In [1]: import numpy as np

In [2]: np.set_printoptions(suppress=True, linewidth=200)

In [3]: feats = np.load("arr.npy")

In [4]: feats
Out[4]: 
array([[0, 0, 1, 0],
       [0, 1, 2, 0],
       [0, 0, 2, 2],
       [2, 0, 0, 1]])

In [5]: np.round(np.linalg.det(feats[::-1]), 2)
Out[5]: np.float64(4.0)

In [6]: round(np.linalg.det(feats.T), 2)
Out[6]: np.float64(4.0)

In [7]: np.einsum("ii->", feats)
Out[7]: np.int64(4)

In [8]: r0 = np.array([5, -1, 4, 3])

In [9]: other = feats + np.outer(r0, np.eye(4)[3])

In [10]: np.linalg.matrix_rank(np.linalg.inv(other) - np.linalg.inv(feats), tol=1e-8)
Out[10]: np.int64(1)

In [11]: round(float(np.linalg.det(other) / np.linalg.det(feats)), 2), np.round(1 + np.linalg.solve(feats, r0)[3], 2)
Out[11]: (-2.0, np.float64(-2.0))

In [12]: W0 = np.loadtxt("out2.csv", delimiter=",")

In [13]: W0
Out[13]: 
array([[ 2.,  3.,  4.,  5.],
       [ 6.,  7.,  8.,  9.],
       [10., 11., 12., 13.]])

In [14]: ang = np.radians(72)

In [15]: r_ = np.eye(4)

In [16]: r_[0, 0] = r_[1, 1] = np.cos(ang)

In [17]: r_[0, 1], r_[1, 0] = -np.sin(ang), np.sin(ang)

In [18]: r_.round(2)
Out[18]: 
array([[ 0.31, -0.95,  0.  ,  0.  ],
       [ 0.95,  0.31,  0.  ,  0.  ],
       [ 0.  ,  0.  ,  1.  ,  0.  ],
       [ 0.  ,  0.  ,  0.  ,  1.  ]])

In [19]: other = W0 @ r_.T

In [20]: np.round(np.abs(other - W0).max(axis=0), 2)
Out[20]: array([17.37,  1.91,  0.  ,  0.  ])

In [21]: np.allclose(W0 @ W0.T, other @ other.T)
Out[21]: True

In [22]: other.round(2)
Out[22]: 
array([[-2.24,  2.83,  4.  ,  5.  ],
       [-4.8 ,  7.87,  8.  ,  9.  ],
       [-7.37, 12.91, 12.  , 13.  ]])

In [23]: np.round(np.linalg.det(r_), 2), np.round(np.trace(r_), 2)
Out[23]: (np.float64(1.0), np.float64(2.62))

In [24]: left, sv, Vh = np.linalg.svd(other)

In [25]: evecs = Vh[:(sv > 1e-8).sum()]

In [26]: rng = np.random.default_rng(69)

In [27]: vec = other[2] + 2 * other[0] + rng.integers(2) * np.eye(4)[1]

In [28]: vec.round(2)
Out[28]: array([-11.84,  18.57,  20.  ,  23.  ])

In [29]: np.linalg.matrix_rank(np.vstack([other, vec]))
Out[29]: np.int64(2)

In [30]: round(float(np.linalg.norm(vec - evecs.T @ evecs @ vec)), 2)
Out[30]: 0.0

In [31]: left, sv, Vh = np.linalg.svd(W0)

In [32]: evecs = Vh[:(sv > 1e-8).sum()]

In [33]: vec = W0[1] + 3 * W0[2] + rng.integers(2) * np.eye(4)[3]

In [34]: vec
Out[34]: array([36., 40., 44., 49.])

In [35]: np.allclose(evecs.T @ evecs @ vec, vec)
Out[35]: False

In [36]: left, sv, Vh = np.linalg.svd(W0, full_matrices=False)

In [37]: left.shape, sv.shape, Vh.shape
Out[37]: ((3, 3), (3,), (3, 4))

In [38]: np.round(sv / sv[0], 2) + 0
Out[38]: array([1.  , 0.05, 0.  ])

In [39]: np.allclose(left * sv @ Vh, W0)
Out[39]: True

In [40]: np.round(np.cumsum(sv ** 2) / np.sum(sv ** 2), 2)
Out[40]: array([1., 1., 1.])

In [41]: (sv > 1e-8).sum()
Out[41]: np.int64(2)

In [42]: round(float(np.trace(np.linalg.pinv(W0) @ W0)), 2)
Out[42]: 2.0

In [43]: np.round(W0 @ np.linalg.pinv(W0) @ W0, 2)
Out[43]: 
array([[ 2.,  3.,  4.,  5.],
       [ 6.,  7.,  8.,  9.],
       [10., 11., 12., 13.]])

In [44]: np.abs(np.diag(np.linalg.qr(W0)[1])) > 1e-9
Out[44]: array([ True,  True, False])

In [45]: M = np.array([[0, 0, 1], [1, 0, 0], [0, 1, 0]])

In [46]: M
Out[46]: 
array([[0, 0, 1],
       [1, 0, 0],
       [0, 1, 0]])

In [47]: Q = M.astype(float).copy()

In [48]: for j in range(3):
    ...:     Q[:, j] -= Q[:, :j] @ (Q[:, :j].T @ Q[:, j])
    ...:     Q[:, j] /= np.linalg.norm(Q[:, j])
    ...: 

In [49]: Q.T @ M
Out[49]: 
array([[1., 0., 0.],
       [0., 1., 0.],
       [0., 0., 1.]])

In [50]: Q.T @ Q
Out[50]: 
array([[1., 0., 0.],
       [0., 1., 0.],
       [0., 0., 1.]])

In [51]: round(np.linalg.det(M[::-1]), 2)
Out[51]: np.float64(-1.0)

In [52]: np.einsum("ii->", M)
Out[52]: np.int64(0)

In [53]: (M @ M)[0]
Out[53]: array([0, 1, 0])

In [54]: np.sort(np.abs(np.fft.fft(M[0]))), np.round(np.sort(np.linalg.svd(M, compute_uv=False)), 2)
Out[54]: (array([1., 1., 1.]), array([1., 1., 1.]))

In [55]: M @ np.ones(3)
Out[55]: array([1., 1., 1.])

In [56]: M @ (-1.0) ** np.arange(3)
Out[56]: array([ 1.,  1., -1.])

In [57]: other = M + rng.integers(-2, 3, (3, 1)) @ rng.integers(-2, 3, (1, 3))

In [58]: other
Out[58]: 
array([[2, 0, 2],
       [1, 0, 0],
       [2, 1, 1]])

In [59]: np.linalg.matrix_rank(other - M, tol=1e-8)
Out[59]: np.int64(1)

In [60]: other - M
Out[60]: 
array([[2, 0, 1],
       [0, 0, 0],
       [2, 0, 1]])

In [61]: Q, r_ = np.linalg.qr(other)

In [62]: np.allclose(r_.T @ r_, other.T @ other)
Out[62]: True

In [63]: np.round(np.abs(np.diag(r_)), 2)
Out[63]: array([3.  , 0.75, 0.89])

In [64]: np.round(Q.T @ Q, 2) + 0
Out[64]: 
array([[1., 0., 0.],
       [0., 1., 0.],
       [0., 0., 1.]])

In [65]: Q.round(2) + 0
Out[65]: 
array([[-0.67, -0.6 , -0.45],
       [-0.33, -0.3 ,  0.89],
       [-0.67,  0.75,  0.  ]])

In [66]: abs(r_[0, 0]), round(np.linalg.norm(other[:, 0]), 2)
Out[66]: (np.float64(3.0), np.float64(3.0))

In [67]: np.trace(Q @ Q.T)
Out[67]: np.float64(3.0)

In [68]: X = np.load("test13.npy")

In [69]: X
Out[69]: 
array([[ -0.9, -10. ],
       [ -0.3,  22. ],
       [ -1.3,   2. ]])

In [70]: # column 1 dominates

In [71]: vec = np.array([1, -2])

In [72]: h = np.maximum(X @ vec, 0)

In [73]: X.T @ h
Out[73]: array([ -17.19, -191.  ])

In [74]: np.maximum(X @ vec, 0) - np.maximum(-X @ vec, 0)
Out[74]: array([ 19.1, -44.3,  -5.3])

In [75]: X * (h > 1e-9)[:, None]
Out[75]: 
array([[ -0.9, -10. ],
       [ -0. ,   0. ],
       [ -0. ,   0. ]])

In [76]: h
Out[76]: array([19.1,  0. ,  0. ])
